% ipython --no-banner

In [1]: import numpy as np

In [2]: import numpy.linalg as la

In [3]: np.set_printoptions(suppress=True, linewidth=140)

In [4]: rd = lambda a: np.round(a, 2) + 0

In [5]: m1 = np.loadtxt("dump.csv", delimiter=",")

In [6]: print(m1)
[[-3. -2. -3. -2. -3. -2.]
 [-3. -1. -3. -1. -3. -1.]
 [ 2. -1.  2. -1.  2. -1.]
 [-3. -2. -3. -2. -3. -2.]
 [-3. -1. -3. -1. -3. -1.]
 [ 2. -1.  2. -1.  2. -1.]]

In [7]: # row 3 repeats row 0

In [8]: U, s, Vh = la.svd(m1)

In [9]: np.argmax(s[:-1] / (s[1:] + 1e-6)) + 1
Out[9]: np.int64(2)

In [10]: M2 = U[:, :2] @ np.diag(s[:2]) @ Vh[:2]

In [11]: rd(M2)
Out[11]: 
array([[-3., -2., -3., -2., -3., -2.],
       [-3., -1., -3., -1., -3., -1.],
       [ 2., -1.,  2., -1.,  2., -1.],
       [-3., -2., -3., -2., -3., -2.],
       [-3., -1., -3., -1., -3., -1.],
       [ 2., -1.,  2., -1.,  2., -1.]])

In [12]: rd(la.norm(m1 - M2) / la.norm(m1))
Out[12]: np.float64(0.0)

In [13]: la.matrix_rank(M2)
Out[13]: np.int64(2)

In [14]: print(rd(np.abs(m1 - M2).max()))
0.0

In [15]: w1 = np.array([[-1, -2, -2, -2, -3, 3],
    ...:     [2, -3, -2, -3, -2, 0],
    ...:     [-2, -3, -3, -1, 1, -2],
    ...:     [-3, 1, 3, 3, -2, 3],
    ...:     [0, -1, -3, 1, 2, 2],
    ...:     [-1, 0, 1, -3, 2, -2]])

In [16]: b = np.array([-7, -6, -9, 1, 1, -2])

In [17]: act = np.maximum(m1 @ w1 + b, 0)

In [18]: (act > 0).astype(int)
Out[18]: 
array([[1, 1, 1, 1, 1, 0],
       [1, 1, 1, 1, 1, 0],
       [0, 0, 0, 0, 1, 1],
       [1, 1, 1, 1, 1, 0],
       [1, 1, 1, 1, 1, 0],
       [0, 0, 0, 0, 1, 1]])

In [19]: act
Out[19]: 
array([[ 6., 16., 11., 13.,  5.,  0.],
       [ 4., 14., 13., 10.,  3.,  0.],
       [ 0.,  0.,  0.,  0.,  3.,  3.],
       [ 6., 16., 11., 13.,  5.,  0.],
       [ 4., 14., 13., 10.,  3.,  0.],
       [ 0.,  0.,  0.,  0.,  3.,  3.]])

In [20]: Z = np.array([[-1, 3], [-3, 4], [-4, 4], [0, 4], [-1, 1], [-4, 0]])

In [21]: w1 @ Z
Out[21]: 
array([[  6, -30],
       [ 17, -28],
       [ 30, -33],
       [-22,  17],
       [  5, -10],
       [  3,  -9]])
